% python3 -q
>>> import numpy as np
>>> np.set_printoptions(precision=2, suppress=True, linewidth=160)
>>> tidy = lambda a: np.round(a, 2) + 0
>>> J = np.array([[-2.84, -2.24, 2.6], [-2.24, 0.5, -0.63], [2.6, -0.63, -6.66]])
>>> print(J)
[[-2.84 -2.24  2.6 ]
 [-2.24  0.5  -0.63]
 [ 2.6  -0.63 -6.66]]
>>> evals, vecs = np.linalg.eigh(J)
>>> print(tidy(np.linalg.eigvalsh(J @ J)))
[ 4.    8.98 64.04]
>>> print(evals.sum(), np.trace(J))
-9.0 -9.0
>>> print(tidy(vecs.T @ vecs))
[[1. 0. 0.]
 [0. 1. 0.]
 [0. 0. 1.]]
>>> print(tidy(np.abs(vecs[:, -1])))
[0.5  0.84 0.21]
>>> print(tidy(np.linalg.eigvalsh(J + -3 * np.eye(3))))
[-11.  -6.  -1.]
>>> evals, vecs = np.linalg.eigh(J)
>>> vec = np.array([-2, 3, 3])
>>> print(tidy(vec @ J @ vec / (vec @ vec)), tidy(evals[0]), tidy(evals[-1]))
-3.75 -8.0 2.0
>>> print((np.sign(vecs[:, -1].round(6)) == np.sign(vecs[0, -1].round(6))).astype(int))
[1 0 1]
>>> print([round(float(np.linalg.det(J[:i, :i])), 2) + 0 for i in range(1, 4)])
[-2.84, -6.44, 47.96]
>>> print(np.all(np.linalg.eigvalsh(J) > 0))
False
>>> rng = np.random.default_rng(138122)
>>> labels = rng.permutation(3)
>>> print(labels)
[2 0 1]
>>> out = J[labels][:, labels]
>>> print(np.diag(out))
[-6.66 -2.84  0.5 ]
>>> print(np.trace(out))
-9.0
>>> K = np.array([[0.0, 5.0, 4.0], [5.0, 0.0, 0.0], [4.0, 0.0, 0.0]])
>>> print(K)
[[0. 5. 4.]
 [5. 0. 0.]
 [4. 0. 0.]]
>>> labels = rng.permutation(3)
>>> print(labels)
[0 1 2]
>>> out = K[labels][:, labels]
>>> print(np.trace(out))
0.0
>>> print(tidy(np.linalg.det(out)), tidy(np.linalg.det(K[labels])))
0.0 0.0
>>> print(np.allclose(out, K))
True
>>> print(out)
[[0. 5. 4.]
 [5. 0. 0.]
 [4. 0. 0.]]
>>> vec = np.array([4, 4, 8])
>>> a = np.maximum(out @ vec, 0)
>>> print(np.flatnonzero(a > 1e-9))
[0 1 2]
>>> print(out * (a > 1e-9)[:, None])
[[0. 5. 4.]
 [5. 0. 0.]
 [4. 0. 0.]]
>>> print(tidy(np.linalg.norm(K, 2) / np.linalg.norm(K)))
0.71
>>> print(np.linalg.cond(K) > 100)
True
>>> print(np.argsort(-np.linalg.norm(K, axis=0).round(6), kind="stable")[:3])
[0 1 2]
>>> print([round(float(x), 2) for x in np.linalg.svd(K, compute_uv=False)[:3]])
[6.4, 6.4, 0.0]
>>> print(np.unique(K.round(6), axis=0).shape)
(3, 3)
>>> print(np.abs(np.diag(np.linalg.qr(K)[1])) > 1e-9)
[ True  True False]
>>> print(np.allclose(K[:-1].T @ np.linalg.lstsq(K[:-1].T, K[-1])[0], K[-1]))
True
>>> data = np.load("layer0.npy")
>>> print(data)
[[ 0.8   1.1 ]
 [-2.13 -0.47]
 [ 1.1  -1.2 ]
 [-2.   -0.5 ]]
>>> O, vecs = np.linalg.qr(data[:, :1])[0], np.linalg.qr(data[:, 1:])[0]
>>> sig = np.linalg.svd(O.T @ vecs, compute_uv=False)
>>> print((sig > 0.9).sum())
0
>>> print(tidy(np.degrees(np.arccos(sig.clip(0, 1)))))
[74.09]
>>> P = data @ np.linalg.solve(data.T @ data, data.T)
>>> print(tidy(np.linalg.eigvalsh(P)))
[0. 0. 1. 1.]
>>> print(tidy(P @ data[:, 0]))
[ 0.8  -2.13  1.1  -2.  ]
>>> out = np.array([[3, 1], [3, 3]])
>>> print(tidy(out.T @ data.T))
[[ 5.7  -7.8  -0.3  -7.5 ]
 [ 4.1  -3.54 -2.5  -3.5 ]]
>>> print(tidy(np.einsum("ij,ij->i", data, data)))
[1.85 4.76 2.65 4.25]
>>> print(tidy(np.einsum("ij->j", data)))
[-2.23 -1.07]
>>> vec = np.array([-1, 3])
>>> y = data @ vec
>>> print(tidy(np.linalg.lstsq(data, y)[0]))
[-1.  3.]
>>> try:
...     np.linalg.solve(data, y)
... except np.linalg.LinAlgError as e:
...     print("failed:", e)
... 
failed: Last 2 dimensions of the array must be square
>>> print(tidy(np.linalg.solve(data.T @ data, data.T @ y)))
[-1.  3.]
>>> print(tidy(y))
[ 2.5   0.72 -4.7   0.5 ]
>>> y = y + 0.05 * rng.normal(size=4)
>>> print(tidy(y))
[ 2.52  0.71 -4.62  0.6 ]
>>> b, *_ = np.linalg.lstsq(data, y)
>>> print(tidy(b))
[-1.    2.97]
>>> print(tidy(np.linalg.norm(y - data @ b)))
0.11
>>> print([round(float(np.linalg.norm(np.linalg.solve(data.T @ data + lam * np.eye(2), data.T @ y))), 2) for lam in (0, 1, 10, 100)])
[3.13, 2.32, 0.71, 0.09]
>>> print(b.round())
[-1.  3.]
>>> vec = np.array([1, 2])
>>> print(data * vec)
[[ 0.8   2.2 ]
 [-2.13 -0.94]
 [ 1.1  -2.4 ]
 [-2.   -1.  ]]
>>> print(np.linalg.norm(data @ vec) <= np.linalg.norm(data, 2) * np.linalg.norm(vec) + 1e-9)
True
>>> print(tidy((data * vec).sum(axis=1)))
[ 3.   -3.07 -1.3  -3.  ]
>>> A = np.array([[-1.7, -1.2, -0.3], [0.2, 0.2, 0.6], [1.4, -0.4, -0.6]])
>>> w1 = np.array([[5, 2, 3, 4, 5, 2], [4, 4, 3, 1, 5, 0], [5, 3, 0, 2, 3, 5]])
>>> b = np.array([2, -3, -1, -1, 0, 1])
>>> act = np.maximum(A @ w1 + b, 0)
>>> print(np.linalg.matrix_rank(act))
2
>>> print(tidy(act))
[[0.  0.  0.  0.  0.  0. ]
 [6.8 0.  0.2 1.2 3.8 4.4]
 [4.4 0.  2.  3.  3.2 0.8]]
>>> print((act > 0).astype(int))
[[0 0 0 0 0 0]
 [1 0 1 1 1 1]
 [1 0 1 1 1 1]]
>>> W2 = np.array([[0, 2, 2], [1, 1, 1], [1, 0, 2], [2, 0, 0], [0, 2, 1], [2, 2, 2]])
>>> print(w1 @ W2)
[[17 26 27]
 [ 9 22 23]
 [17 29 26]]
>>> print(tidy(act @ W2))
[[ 0.   0.   0. ]
 [11.4 30.  26.6]
 [ 9.6 16.8 17.6]]
>>> print([round(float(x), 2) for x in np.linalg.svd(act, compute_uv=False)[:3]])
[10.75, 3.04, 0.0]
>>> print(np.linalg.cond(act) > 100)
True
>>> labels = rng.permutation(3)
>>> out = A[:, labels] * rng.choice([-1, 1], 3)
>>> print(out)
[[ 1.7 -1.2 -0.3]
 [-0.2  0.2  0.6]
 [-1.4 -0.4 -0.6]]
>>> U, _, Vh = np.linalg.svd(A.T @ out)
>>> print(tidy(np.linalg.lstsq(A, out)[0]))
[[-1.  0.  0.]
 [ 0.  1.  0.]
 [ 0.  0.  1.]]
>>> O, Rm = np.linalg.qr(A)
>>> print(tidy(O.T @ O))
[[1. 0. 0.]
 [0. 1. 0.]
 [0. 0. 1.]]
>>> print(O.shape, Rm.shape)
(3, 3) (3, 3)
>>> print(tidy(abs(Rm[0, 0])), tidy(np.linalg.norm(A[:, 0])))
2.21 2.21
>>> print(tidy(O))
[[-0.77  0.62  0.15]
 [ 0.09 -0.13  0.99]
 [ 0.63  0.77  0.04]]
>>> print(tidy(O @ Rm))
[[-1.7 -1.2 -0.3]
 [ 0.2  0.2  0.6]
 [ 1.4 -0.4 -0.6]]
>>> print(np.allclose(Rm.T @ Rm, A.T @ A))
True
>>> F = np.loadtxt("run9.csv", delimiter=",")
>>> print(F)
[[  2.   0.   9.   3.]
 [  0. -12.  -3.  14.]
 [  9.  -3.  16.  -7.]
 [  3.  14.  -7.  10.]]
>>> evals, vecs = np.linalg.eigh(F)
>>> print(tidy(evals))
[-18.92  -3.99  13.93  24.98]
>>> print((evals > 1e-8).sum(), (evals < -1e-8).sum())
2 2
>>> print(tidy(vecs.T @ vecs))
[[1. 0. 0. 0.]
 [0. 1. 0. 0.]
 [0. 0. 1. 0.]
 [0. 0. 0. 1.]]
>>> print(tidy(np.linalg.svd(F, compute_uv=False)))
[24.98 18.92 13.93  3.99]
>>> vec = np.array([2, -2, 1, 1])
>>> a = np.maximum(F @ vec, 0)
>>> print(tidy(np.tanh(F @ vec)))
[ 1.  1.  1. -1.]
>>> print(a)
[16. 35. 33.  0.]
>>> print(np.kron(np.eye(2, dtype=int), F))
[[  2.   0.   9.   3.   0.   0.   0.   0.]
 [  0. -12.  -3.  14.   0.  -0.  -0.   0.]
 [  9.  -3.  16.  -7.   0.  -0.   0.  -0.]
 [  3.  14.  -7.  10.   0.   0.  -0.   0.]
 [  0.   0.   0.   0.   2.   0.   9.   3.]
 [  0.  -0.  -0.   0.   0. -12.  -3.  14.]
 [  0.  -0.   0.  -0.   9.  -3.  16.  -7.]
 [  0.   0.  -0.   0.   3.  14.  -7.  10.]]
>>> print(np.einsum("ij,ji->", F, F))
1192.0
>>> print(np.einsum("ii->", F))
16.0
>>> print(tidy(np.linalg.eigvals(F)))
[ 24.98  13.93  -3.99 -18.92]
>>> print(tidy(np.poly(F)))
[    1.   -16.  -468.  5034. 26269.]
>>> vec = np.array([0, 2, 0, 1])
>>> y = F @ vec
>>> b, lr = np.zeros(4), 1 / np.linalg.norm(F, 2) ** 2
>>> for i in range(25):
...     b -= lr * F.T @ (F @ b - y)
...     if i % 5 == 0: print(i, round(np.linalg.norm(F @ b - y), 2))
... 
0 16.44
5 2.84
10 1.87
15 1.63
20 1.43
>>> print(tidy(b))
[ 0.27  1.94 -0.15  0.93]
>>> print(tidy(np.linalg.cond(F)))
6.26
>>> W0 = np.array([[-6, -9, 0, -3], [-1, -13, 0, -2], [8, -11, 0, 1]])
>>> print(W0)
[[ -6  -9   0  -3]
 [ -1 -13   0  -2]
 [  8 -11   0   1]]
>>> # rank 2
>>> U, sig, Vh = np.linalg.svd(W0)
>>> vecs = Vh[:(sig > 1e-8).sum()]
>>> vec = W0[2] + 3 * W0[1] + rng.integers(2) * np.eye(4)[1]
>>> print(vec)
[  5. -50.   0.  -5.]
>>> print(tidy(vecs.T @ vecs))
[[ 0.92 -0.04  0.    0.27]
 [-0.04  0.98  0.    0.12]
 [ 0.    0.    0.    0.  ]
 [ 0.27  0.12  0.    0.1 ]]
>>> print(tidy(np.linalg.norm(vec - vecs.T @ vecs @ vec)))
0.0
>>> print(np.allclose(vecs.T @ vecs @ vec, vec))
True
